>>> import numpy as np
>>> np.set_printoptions(precision=3, suppress=True, linewidth=200)
>>> def rd(a):
...     return np.round(a, 3) + 0
... 
>>> W0 = np.load("w.npy")
>>> W0
array([[10,  1, -5, -3,  3, -5,  5,  2, -4],
       [-5, -7,  4, -4, -2, -5,  1, -1, -5],
       [ 0,  3, -7, -2,  2,  1,  5, -3,  4],
       [-4, -5, -1,  1,  3, -4, -3,  1,  5],
       [-1,  5, -1,  4, 13, -1, -3, -1, -1],
       [-4, -5, -4, -4,  4,  9, -5, -2,  4],
       [-1, -3,  4, -1,  1, -4,  0,  4,  1],
       [ 0, -5,  4,  5,  1,  3,  3,  5,  2],
       [-2, -2,  0,  3, -1, -2,  0,  1,  0]])
>>> other = W0[0, 0] * W0[1:] - np.outer(W0[1:, 0], W0[0])
>>> other
array([[  0, -65,  15, -55,  -5, -75,  35,   0, -70],
       [  0,  30, -70, -20,  20,  10,  50, -30,  40],
       [  0, -46, -30,  -2,  42, -60, -10,  18,  34],
       [  0,  51, -15,  37, 133, -15, -25,  -8, -14],
       [  0, -46, -60, -52,  52,  70, -30, -12,  24],
       [  0, -29,  35, -13,  13, -45,   5,  42,   6],
       [  0, -50,  40,  50,  10,  30,  30,  50,  20],
       [  0, -18, -10,  24,  -4, -30,  10,  14,  -8]])
>>> np.linalg.matrix_rank(other), np.linalg.matrix_rank(W0)
(np.int64(8), np.int64(9))
>>> print(np.flatnonzero(~other.round(6).any(axis=1)))
[]
>>> cov = other.T @ other
>>> np.trace(cov), (other ** 2).sum()
(np.int64(101482), np.int64(101482))
>>> print(np.allclose(cov, cov.T))
True
>>> (other @ other.T).shape
(8, 8)
>>> rd(np.linalg.eigvalsh(cov)[::-1])
array([32998.318, 22370.709, 18231.76 , 14051.581,  7909.431,  4121.621,  1668.769,   129.81 ,     0.   ])
>>> cov
array([[    0,     0,     0,     0,     0,     0,     0,     0,     0],
       [    0, 15623, -2535,  4791,  2579,  4295, -2035, -5554,  1338],
       [    0, -2535, 12775,  4505, -6955, -4075,   775,  5730, -5010],
       [    0,  4791,  4505, 10747,  2243,  1215,  -595,  3182,  1946],
       [    0,  2579, -6955,  2243, 22867,  -465, -4155,  -542,  2274],
       [    0,  4295, -4075,  1215,  -465, 18275, -2875, -2910,  6070],
       [    0, -2035,   775,  -595, -4155, -2875,  6375,   730,  -610],
       [    0, -5554,  5730,  3182,  -542, -2910,   730,  5892,   376],
       [    0,  1338, -5010,  1946,  2274,  6070,  -610,   376,  8928]])
>>> np.linalg.matrix_rank(cov)
np.int64(8)
